% python3 -q
>>> import numpy as np
>>> np.set_printoptions(precision=2, suppress=True, linewidth=200, floatmode="fixed")
>>> rng = np.random.default_rng(1744)
>>> z = rng.integers(0, 3, 5)
>>> feats = np.array([[1, 1, 1, 3, 3],
...     [3, 1, 1, 2, 2],
...     [0, 1, 1, 0, 1],
...     [0, 2, 0, 1, 2],
...     [0, 1, 2, 3, 3]]) * (z[:, None] == z)
>>> print(feats)
[[1 1 1 0 0]
 [3 1 1 0 0]
 [0 1 1 0 0]
 [0 0 0 1 0]
 [0 0 0 0 3]]
>>> print((feats != 0).astype(int))
[[1 1 1 0 0]
 [1 1 1 0 0]
 [0 1 1 0 0]
 [0 0 0 1 0]
 [0 0 0 0 1]]
>>> print(feats @ feats)
[[4 3 3 0 0]
 [6 5 5 0 0]
 [3 2 2 0 0]
 [0 0 0 1 0]
 [0 0 0 0 9]]
>>> print(np.flatnonzero(np.linalg.matrix_power((feats != 0) + (feats.T != 0) + np.eye(5), 5)[0]))
[0 1 2]
>>> print(np.abs(np.diag(np.linalg.qr(feats)[1])) > 1e-9)
[ True  True False  True  True]
>>> print(np.linalg.lstsq(feats[:-1].T, feats[-1])[2])
3
>>> print(np.allclose(feats[:-1].T @ np.linalg.lstsq(feats[:-1].T, feats[-1])[0], feats[-1]))
False
>>> other = feats[0, 0] * feats[1:] - np.outer(feats[1:, 0], feats[0])
>>> print(other)
[[ 0 -2 -2  0  0]
 [ 0  1  1  0  0]
 [ 0  0  0  1  0]
 [ 0  0  0  0  3]]
>>> print(feats[:, 0] / feats[0, 0])
[1.00 3.00 0.00 0.00 0.00]
>>> print(np.flatnonzero(~other.round(6).any(axis=1)))
[]
>>> print(np.linalg.matrix_rank(other), np.linalg.matrix_rank(feats))
3 4
>>> U, sig, Vh = np.linalg.svd(other)
>>> V = Vh[:(sig > 1e-8).sum()]
>>> x0 = other[0] + -3 * other[2] + rng.integers(2) * np.eye(5)[1]
>>> print(x0)
[ 0.00 -1.00 -2.00 -3.00  0.00]
>>> print(np.allclose(V.T @ V @ x0, x0))
False
>>> print(np.diag(V.T @ V))
[0.00 0.50 0.50 1.00 1.00]
>>> print(np.linalg.matrix_rank(np.vstack([other, x0])))
4
>>> M = np.loadtxt("case0.csv", delimiter=",")
>>> print(M)
[[-0.13  0.31  0.51  0.72 -0.31  0.10]
 [ 0.31  0.92 -0.14 -0.20  0.08 -0.03]
 [ 0.51 -0.14  0.77 -0.33  0.14 -0.05]
 [ 0.72 -0.20 -0.33  0.54  0.20 -0.07]
 [-0.31  0.08  0.14  0.20  0.92  0.03]
 [ 0.10 -0.03 -0.05 -0.07  0.03  0.99]]
>>> t = np.radians(72)
>>> R = np.eye(6)
>>> R[3, 3] = R[1, 1] = np.cos(t)
>>> R[3, 1], R[1, 3] = -np.sin(t), np.sin(t)
>>> print(R)
[[ 1.00  0.00  0.00  0.00  0.00  0.00]
 [ 0.00  0.31  0.00  0.95  0.00  0.00]
 [ 0.00  0.00  1.00  0.00  0.00  0.00]
 [ 0.00 -0.95  0.00  0.31  0.00  0.00]
 [ 0.00  0.00  0.00  0.00  1.00  0.00]
 [ 0.00  0.00  0.00  0.00  0.00  1.00]]
>>> other = M @ R.T
>>> print(np.allclose(np.linalg.norm(M, axis=1), np.linalg.norm(other, axis=1)))
True
>>> print(np.round(np.linalg.det(R), 2), round(float(np.trace(R)), 2))
1.0 4.62
>>> print(np.abs(other - M).max(axis=0))
[0.00 0.82 0.00 0.79 0.00 0.00]
>>> print(np.linalg.svd(M, compute_uv=False), np.linalg.svd(other, compute_uv=False))
[1.00 1.00 1.00 1.00 1.00 1.00] [1.00 1.00 1.00 1.00 1.00 1.00]
>>> other = np.array([[8, -3, 4],
...     [2, -7, 3],
...     [-6, 8, 2],
...     [-5, -4, 4],
...     [-3, -2, -3],
...     [8, 4, 9]])
>>> print(np.einsum("ij->j", R))
[ 1.00 -0.64  1.00  1.26  1.00  1.00]
>>> print(np.einsum("ij,ij->i", R, R))
[1.00 1.00 1.00 1.00 1.00 1.00]
>>> print(np.einsum("ik,kj->ij", R, other))
[[ 8.00 -3.00  4.00]
 [-4.14 -5.97  4.73]
 [-6.00  8.00  2.00]
 [-3.45  5.42 -1.62]
 [-3.00 -2.00 -3.00]
 [ 8.00  4.00  9.00]]
>>> print(np.vstack([R, other.T]).shape)
(9, 6)
>>> Q, V = np.linalg.qr(M[:, :3])[0], np.linalg.qr(M[:, 3:])[0]
>>> sig = np.linalg.svd(Q.T @ V, compute_uv=False)
>>> print((sig > 0.9).sum())
0
>>> mat = np.load("dump.npy")
>>> print(mat)
[[0.32 0.16 0.16 0.16 0.11 0.11]
 [0.12 0.18 0.24 0.12 0.29 0.06]
 [0.08 0.08 0.17 0.17 0.25 0.25]
 [0.07 0.33 0.27 0.07 0.07 0.20]
 [0.18 0.18 0.27 0.18 0.09 0.09]
 [0.27 0.20 0.07 0.00 0.20 0.27]]
>>> print(mat @ np.ones(6))
[1.00 1.00 1.00 1.00 1.00 1.00]
>>> print(mat.sum(axis=1))
[1.00 1.00 1.00 1.00 1.00 1.00]
>>> p = np.eye(6)[5]
>>> for _ in range(7):
...     p = p @ mat
...     print(p.round(2))
... 
[0.27 0.20 0.07 0.00 0.20 0.27]
[0.22 0.17 0.17 0.11 0.18 0.15]
[0.18 0.18 0.19 0.12 0.17 0.15]
[0.17 0.18 0.19 0.12 0.17 0.16]
[0.17 0.18 0.19 0.12 0.17 0.16]
[0.17 0.18 0.19 0.12 0.17 0.16]
[0.17 0.18 0.19 0.12 0.17 0.16]
>>> def softmax(z):
...     e = np.exp(z - z.max(axis=-1, keepdims=True))
...     return e / e.sum(axis=-1, keepdims=True)
... 
>>> print(softmax(10 * mat[2]))
[0.06 0.06 0.13 0.13 0.31 0.31]
>>> print(softmax(mat).sum(axis=1))
[1.00 1.00 1.00 1.00 1.00 1.00]
>>> scores = mat @ mat.T / np.sqrt(6)
>>> print(softmax(scores))
[[0.17 0.17 0.17 0.17 0.17 0.17]
 [0.17 0.17 0.17 0.17 0.17 0.17]
 [0.17 0.17 0.17 0.17 0.17 0.17]
 [0.17 0.17 0.17 0.17 0.17 0.17]
 [0.17 0.17 0.17 0.17 0.17 0.17]
 [0.17 0.17 0.17 0.17 0.16 0.17]]
>>> print(softmax(scores)[2] @ mat)
[0.17 0.19 0.19 0.12 0.17 0.16]
>>> print(softmax(scores).round(6).argmax(axis=1))
[0 1 2 3 4 5]
>>> print(softmax(scores + np.triu(np.full(scores.shape, -np.inf), 1)))
[[1.00 0.00 0.00 0.00 0.00 0.00]
 [0.50 0.50 0.00 0.00 0.00 0.00]
 [0.33 0.33 0.34 0.00 0.00 0.00]
 [0.25 0.25 0.25 0.26 0.00 0.00]
 [0.20 0.20 0.20 0.20 0.20 0.00]
 [0.17 0.17 0.17 0.17 0.16 0.17]]
>>> f = np.array([-1, 0, 3, 5, 0, 3])
>>> other = mat + np.outer(f, np.eye(6)[0])
>>> print(np.linalg.matrix_rank(np.linalg.inv(other) - np.linalg.inv(mat), tol=1e-8))
1
>>> print(np.linalg.matrix_rank(other - mat))
1
>>> other = mat + rng.integers(-2, 3, (6, 5)) @ rng.integers(-2, 3, (5, 6))
>>> print(other)
[[ 4.32  6.16  3.16 -0.84  5.11  5.11]
 [ 0.12 -4.82 -0.76  4.12 -4.71 -2.94]
 [-4.92 -4.92 -1.83  4.17 -0.75 -4.75]
 [ 1.07  0.33  1.27  4.07  5.07 -4.80]
 [-0.82 -1.82 -3.73 -6.82 -6.91  1.09]
 [-4.73 -5.80 -5.93 -1.00 -6.80 -0.73]]
>>> print(np.abs(other - mat).sum(axis=1))
[24.00 18.00 22.00 16.00 22.00 26.00]
>>> print(np.round(np.linalg.svd(other - mat, compute_uv=False), 2) + 0)
[19.90 13.62  4.80  3.61  1.62  0.00]
>>> print(other - mat)
[[ 4.00  6.00  3.00 -1.00  5.00  5.00]
 [ 0.00 -5.00 -1.00  4.00 -5.00 -3.00]
 [-5.00 -5.00 -2.00  4.00 -1.00 -5.00]
 [ 1.00  0.00  1.00  4.00  5.00 -5.00]
 [-1.00 -2.00 -4.00 -7.00 -7.00  1.00]
 [-5.00 -6.00 -6.00 -1.00 -7.00 -1.00]]
>>> K = np.array([[2, -2, -1, 0], [0, 0, 1, 1], [0, 0, -1, -2], [0, 0, 0, 0]])
>>> print(K @ K)
[[ 4 -4 -3  0]
 [ 0  0 -1 -2]
 [ 0  0  1  2]
 [ 0  0  0  0]]
>>> print(np.trace(K))
1
>>> print(np.prod(np.diag(K)), round(float(np.linalg.det(K)), 2))
0 0.0
>>> print(np.linalg.matrix_power(K - np.diag(np.diag(K)), 4))
[[0 0 0 0]
 [0 0 0 0]
 [0 0 0 0]
 [0 0 0 0]]
>>> rank = np.linalg.matrix_rank(K)
>>> print(rank)
3
>>> null = np.linalg.svd(K)[2][rank:].T
>>> print([int(np.linalg.matrix_rank(K[:i])) for i in range(1, len(K) + 1)])
[1, 2, 3, 3]
>>> print([int(np.linalg.matrix_rank(np.delete(K, i, axis=0))) for i in range(4)])
[2, 2, 2, 3]
>>> print(np.linalg.matrix_rank(K, rtol=0.1))
3
>>> print(np.argsort(-np.linalg.norm(K, axis=0).round(6), kind="stable")[:3])
[3 0 1]
>>> print(np.linalg.cond(K) > 100)
True
>>> J = np.loadtxt("data.csv", delimiter=",")
>>> print(J)
[[ 2.00 -3.00  0.00 -1.00  2.00]
 [ 4.00 -2.00 -4.00  1.00 -2.00]
 [ 4.00  0.00  3.00 -4.00 -3.00]
 [ 4.00 -5.00 -3.00  0.00 -3.00]
 [-4.00 -2.00  2.00  4.00  4.00]
 [ 1.00  0.00  4.00  0.00  1.00]]
>>> Q, V = np.linalg.qr(J[:, :3])[0], np.linalg.qr(J[:, 3:])[0]
>>> sig = np.linalg.svd(Q.T @ V, compute_uv=False)
>>> print((sig > 0.9).sum())
1
>>> Q, R = np.linalg.qr(J)
>>> print(np.round(abs(R[0, 0]), 2), np.round(np.linalg.norm(J[:, 0]), 2))
8.31 8.31
>>> print(round(np.trace(Q @ Q.T), 2))
5.0
>>> other = J + rng.integers(-2, 3, (6, 3)) @ rng.integers(-2, 3, (3, 5))
>>> print(other)
[[-4.00 -4.00  7.00  4.00  2.00]
 [ 2.00 -7.00 -6.00  1.00 -1.00]
 [ 2.00  0.00  8.00 -3.00 -7.00]
 [ 6.00 -8.00 -8.00 -3.00 -3.00]
 [-4.00 -3.00  3.00  3.00  1.00]
 [ 1.00 -4.00  2.00 -2.00 -1.00]]
>>> print(np.round(np.linalg.svd(other - J, compute_uv=False), 2) + 0)
[13.53  7.77  5.88  0.00  0.00]
>>> print(np.abs(other - J).sum(axis=1))
[19.00 10.00 12.00 13.00  6.00 10.00]
>>> print(np.linalg.matrix_rank(other - J, tol=1e-8))
3
>>> U, sig, Vh = np.linalg.svd(other, full_matrices=False)
>>> print(sig)
[17.54 11.57 10.98  2.52  1.17]
>>> print(np.round(U.T @ U, 2) + 0)
[[1.00 0.00 0.00 0.00 0.00]
 [0.00 1.00 0.00 0.00 0.00]
 [0.00 0.00 1.00 0.00 0.00]
 [0.00 0.00 0.00 1.00 0.00]
 [0.00 0.00 0.00 0.00 1.00]]
>>> print((sig > 1e-8).sum())
5
>>> X = np.load("a.npy")
>>> print(X)
[[17.84 12.12  5.98 17.92 18.02]
 [ 0.10 -0.11 -0.10 -0.12  0.07]
 [ 5.95  4.08  2.18  5.78  6.10]
 [-5.93 -4.07 -2.02 -6.06 -6.04]]
>>> other = X + rng.integers(-2, 3, (4, 1)) @ rng.integers(-2, 3, (1, 5))
>>> print(other)
[[19.84 14.12  7.98 17.92 22.02]
 [-1.90 -2.11 -2.10 -0.12 -3.93]
 [ 7.95  6.08  4.18  5.78 10.10]
 [-6.93 -5.07 -3.02 -6.06 -8.04]]
>>> print(np.abs(other - X).sum(axis=1))
[10.00 10.00 10.00  5.00]
>>> print(other - X)
[[ 2.00  2.00  2.00  0.00  4.00]
 [-2.00 -2.00 -2.00  0.00 -4.00]
 [ 2.00  2.00  2.00  0.00  4.00]
 [-1.00 -1.00 -1.00  0.00 -2.00]]
>>> print(np.round(np.linalg.svd(other - X, compute_uv=False), 2) + 0)
[9.54 0.00 0.00 0.00]
>>> print(np.count_nonzero(X))
20
>>> print(X.shape)
(4, 5)
>>> print(X.sum(axis=0))
[17.96 12.02  6.04 17.52 18.15]
>>> print(np.unravel_index(np.abs(X).argmax(), X.shape))
(np.int64(0), np.int64(4))
>>> print([round(float(x), 2) for x in np.linalg.svd(X, compute_uv=False)[:3]])
[37.46, 0.28, 0.22]
>>> print(np.argsort(-np.linalg.norm(X, axis=0).round(6), kind="stable")[:3])
[4 3 0]
>>> other = X / np.sqrt((X ** 2).mean(axis=1, keepdims=True))
>>> print(np.linalg.norm(other, axis=1))
[2.24 2.24 2.24 2.24]
>>> print(np.linalg.matrix_rank(X - X.mean(axis=1, keepdims=True)))
4
>>> print(other[3])
[-1.17 -0.80 -0.40 -1.19 -1.19]
>>> U, sig, Vh = np.linalg.svd(X)
>>> print(sig)
[37.46  0.28  0.22  0.04]
>>> other = U[:, :1] @ np.diag(sig[:1]) @ Vh[:1]
>>> print(np.round(np.linalg.norm(X - other) / np.linalg.norm(X), 2))
0.01
>>> print(np.linalg.matrix_rank(other))
1
>>> print(other)
[[17.83 12.13  6.03 17.88 18.04]
 [-0.02 -0.01 -0.01 -0.02 -0.02]
 [ 5.94  4.04  2.01  5.96  6.01]
 [-5.98 -4.07 -2.02 -6.00 -6.05]]
>>> print(np.linalg.matrix_rank(X, rtol=0.05))
1
>>> arr = np.loadtxt("sample5.csv", delimiter=",")
>>> print(arr)
[[ 0.63  0.11 -0.25 -0.16  0.36 -0.04]
 [ 0.11  0.31 -0.01 -0.30 -0.09  0.33]
 [-0.25 -0.01  0.82 -0.15  0.25  0.01]
 [-0.16 -0.30 -0.15  0.75  0.17  0.15]
 [ 0.36 -0.09  0.25  0.17  0.65  0.03]
 [-0.04  0.33  0.01  0.15  0.03  0.84]]
>>> x0 = np.array([1, 4, 9, 1, 7])
>>> h1 = np.maximum(X @ x0, 0)
>>> print(np.maximum(X @ (3 * x0), 0))
[792.60   0.00 271.11   0.00]
>>> print(h1)
[264.20   0.00  90.37   0.00]
